$ python -q
>>> import numpy as np
>>> import numpy.linalg as la
>>> np.set_printoptions(precision=3, suppress=True, linewidth=160)
>>> def tidy(a):
...     return np.round(a, 3) + 0
... 
>>> F = np.load("x.npy")
>>> F
array([[59.918, 82.603, 39.221, -0.399],
       [55.824, 79.219, 38.768, -0.045],
       [60.308, 80.189, 38.901, -1.326],
       [57.354, 78.53 , 38.344, -1.369],
       [60.57 , 79.711, 39.587,  0.051],
       [61.822, 79.419, 40.104,  0.313],
       [59.614, 79.912, 40.475,  0.182],
       [60.896, 81.031, 41.375,  1.689],
       [60.554, 79.471, 41.353, -0.759],
       [58.4  , 80.49 , 40.211,  0.137],
       [60.787, 79.002, 40.045, -0.265],
       [60.878, 79.35 , 40.375, -0.308],
       [59.793, 80.07 , 41.797, -1.264],
       [59.441, 79.379, 40.527,  0.163],
       [60.887, 81.407, 40.591,  0.088],
       [61.081, 81.624, 39.397,  1.657],
       [60.255, 79.789, 40.437,  0.215],
       [59.751, 79.344, 40.738,  1.006],
       [60.266, 80.397, 41.598, -0.82 ],
       [60.446, 80.476, 38.214, -0.405],
       [60.387, 79.72 , 38.602,  0.541],
       [58.728, 80.979, 40.567,  0.28 ],
       [60.213, 76.984, 39.647, -1.279],
       [63.187, 79.17 , 40.737, -1.353],
       [59.547, 79.798, 39.598,  1.67 ],
       [60.976, 79.868, 40.364, -1.433],
       [58.311, 80.855, 38.431,  0.032],
       [60.243, 79.131, 39.957, -1.604],
       [59.147, 79.639, 39.45 , -0.307],
       [61.999, 79.495, 41.066, -0.465],
       [59.752, 78.852, 40.208, -0.49 ],
       [59.977, 83.041, 39.372, -1.762],
       [62.768, 81.22 , 36.738, -1.946],
       [58.107, 81.864, 41.667,  1.559],
       [59.843, 81.263, 40.422,  0.637],
       [58.551, 81.378, 37.449,  0.304],
       [61.08 , 77.622, 42.021,  0.43 ],
       [59.399, 77.756, 39.099,  1.667],
       [58.839, 79.524, 40.912, -0.606],
       [60.091, 79.187, 40.534, -1.404],
       [60.266, 81.044, 39.704,  2.172]])
>>> Xs = F - F.mean(axis=0)
>>> left, sv, VT = la.svd(Xs, full_matrices=False)
>>> tidy(Xs.mean(axis=0))
array([0., 0., 0., 0.])
>>> np.searchsorted(np.cumsum(sv ** 2) / (sv ** 2).sum(), 0.9) + 1
np.int64(4)
>>> (np.sign(left[:, 0]) == np.sign(left[0, 0])).astype(int)
array([1, 1, 0, 1, 0, 0, 1, 0, 0, 1, 0, 0, 0, 1, 0, 1, 0, 0, 0, 1, 1, 1, 0, 0, 1, 0, 1, 0, 1, 0, 0, 1, 0, 1, 1, 1, 0, 1, 1, 0, 1])
>>> tidy(VT[0] * np.sign(VT[0, np.abs(VT[0]).argmax()]))
array([ 0.819, -0.366,  0.373, -0.236])
>>> np.abs(VT[0]).argmax()
np.int64(0)
>>> G = np.cov(F, rowvar=False)
>>> tidy(np.polyfit(F[:, 1], F[:, 3], 1))
array([ 0.114, -9.232])
>>> tidy(np.corrcoef(F.T))
array([[ 1.   , -0.023,  0.152, -0.179],
       [-0.023,  1.   , -0.163,  0.135],
       [ 0.152, -0.163,  1.   ,  0.132],
       [-0.179,  0.135,  0.132,  1.   ]])
>>> tidy(la.eigvalsh(G)[::-1])
array([2.032, 1.641, 1.404, 0.83 ])
>>> np.median(F, axis=0)
array([60.213, 79.789, 40.208, -0.045])
